% python3 -q
>>> import numpy as np
>>> import numpy.linalg as la
>>> np.set_printoptions(precision=2, suppress=True, linewidth=140, legacy="1.25")
>>> arr = np.array([[3.0, 1.0, 0.0, 0.0],
...     [0.0, 3.0, 1.0, 0.0],
...     [0.0, 0.0, 3.0, 1.0],
...     [0.0, 0.0, 0.0, 3.0]])
>>> # triangular, det is the product of the diagonal
>>> other = la.invert(arr)
Traceback (most recent call last):
  File "<python-input-5>", line 1, in <module>
    other = la.invert(arr)
            ^^^^^^^^^
AttributeError: module 'numpy.linalg' has no attribute 'invert'
>>> other = la.inv(arr)
>>> np.allclose(other, arr.T)
False
>>> la.inv(other)
array([[3., 1., 0., 0.],
       [0., 3., 1., 0.],
       [0., 0., 3., 1.],
       [0., 0., 0., 3.]])
>>> np.round(la.slogdet(arr)[0], 2)
1.0
>>> (np.abs(other) > 1e-9).astype(int)
array([[1, 1, 1, 1],
       [0, 1, 1, 1],
       [0, 0, 1, 1],
       [0, 0, 0, 1]])
>>> other
array([[ 0.33, -0.11,  0.04, -0.01],
       [ 0.  ,  0.33, -0.11,  0.04],
       [ 0.  ,  0.  ,  0.33, -0.11],
       [ 0.  ,  0.  ,  0.  ,  0.33]])
>>> print(round(float(la.cond(arr)), 2))
1.72
>>> arr @ other
array([[1., 0., 0., 0.],
       [0., 1., 0., 0.],
       [0., 0., 1., 0.],
       [0., 0., 0., 1.]])
>>> rng = np.random.default_rng(42)
>>> labels = rng.permutation(4)
>>> labels
array([3, 2, 1, 0])
>>> other = arr[labels][:, labels]
>>> print(np.diag(other))
[3. 3. 3. 3.]
>>> np.trace(other)
12.0
>>> np.sort(np.abs(la.eigvals(other)))
array([3., 3., 3., 3.])
>>> np.kron(np.eye(2, dtype=int), arr)
array([[3., 1., 0., 0., 0., 0., 0., 0.],
       [0., 3., 1., 0., 0., 0., 0., 0.],
       [0., 0., 3., 1., 0., 0., 0., 0.],
       [0., 0., 0., 3., 0., 0., 0., 0.],
       [0., 0., 0., 0., 3., 1., 0., 0.],
       [0., 0., 0., 0., 0., 3., 1., 0.],
       [0., 0., 0., 0., 0., 0., 3., 1.],
       [0., 0., 0., 0., 0., 0., 0., 3.]])
>>> np.einsum("ii->", arr)
12.0
>>> np.einsum("ij,ji->", arr, arr)
36.0
>>> print(la.eigvals(arr))
[3. 3. 3. 3.]
>>> np.poly(arr)
array([   1.,  -12.,   54., -108.,   81.])
>>> np.round(la.eigvals(arr).sum().real, 2)
12.0
>>> q, V = la.qr(arr[:, :3])[0], la.qr(arr[:, 3:])[0]
>>> sigma = la.svd(q.T @ V, compute_uv=False)
>>> sigma
array([0.32])
>>> print(np.round(la.norm(q @ q.T - V @ V.T, 2), 2))
1.0
>>> np.degrees(np.arccos(sigma.clip(0, 1)))
array([71.57])
>>> f, r1 = arr[3], arr[0]
>>> f @ r1
0.0
>>> p = (f @ r1) / (f @ f) * f
>>> p
array([0., 0., 0., 0.])
>>> print(np.outer(f, r1))
[[0. 0. 0. 0.]
 [0. 0. 0. 0.]
 [0. 0. 0. 0.]
 [9. 3. 0. 0.]]
>>> E = np.load("w.npy")
>>> print(E)
[[ 0  0  0  0  0  0  0  0  0 -2  0  0  0]
 [ 0  0  0  0  0  9  0  0  0  0  0  0  0]
 [ 0  0  6  0  0  0  0  0  0  0  0  0  0]
 [ 0  0  0  0  0  0  0  0  6  0  0  0  0]
 [ 0  0  0  0  0  0  0 -7  0  0  0  0  0]
 [ 0  0  0  0 -3  0  0  0  0  0  0  0  0]
 [ 0  1  0  0  0  0  0  0  0  0  0  0  0]
 [ 0  0  0  0  0  0  0  0  0  0  0  0 -4]
 [ 0  0  0  0  0  0  0  0  0  0 -4  0  0]
 [ 0  0  0  0  0  0  0  0  0  0  0  9  0]
 [ 0  0  0  0  0  0  6  0  0  0  0  0  0]
 [ 6  0  0  0  0  0  0  0  0  0  0  0  0]
 [ 0  0  0  7  0  0  0  0  0  0  0  0  0]]
>>> other = la.invert(E)
Traceback (most recent call last):
  File "<python-input-39>", line 1, in <module>
    other = la.invert(E)
            ^^^^^^^^^
AttributeError: module 'numpy.linalg' has no attribute 'invert'
>>> other = E ** -1
Traceback (most recent call last):
  File "<python-input-40>", line 1, in <module>
    other = E ** -1
            ~~^^~~~
ValueError: Integers to negative integer powers are not allowed.
>>> other = la.inv(E)
>>> round(la.det(E) * la.det(other), 2)
1.0
>>> np.allclose(other, E.T)
False
>>> np.round(la.slogdet(E)[0], 2)
-1.0
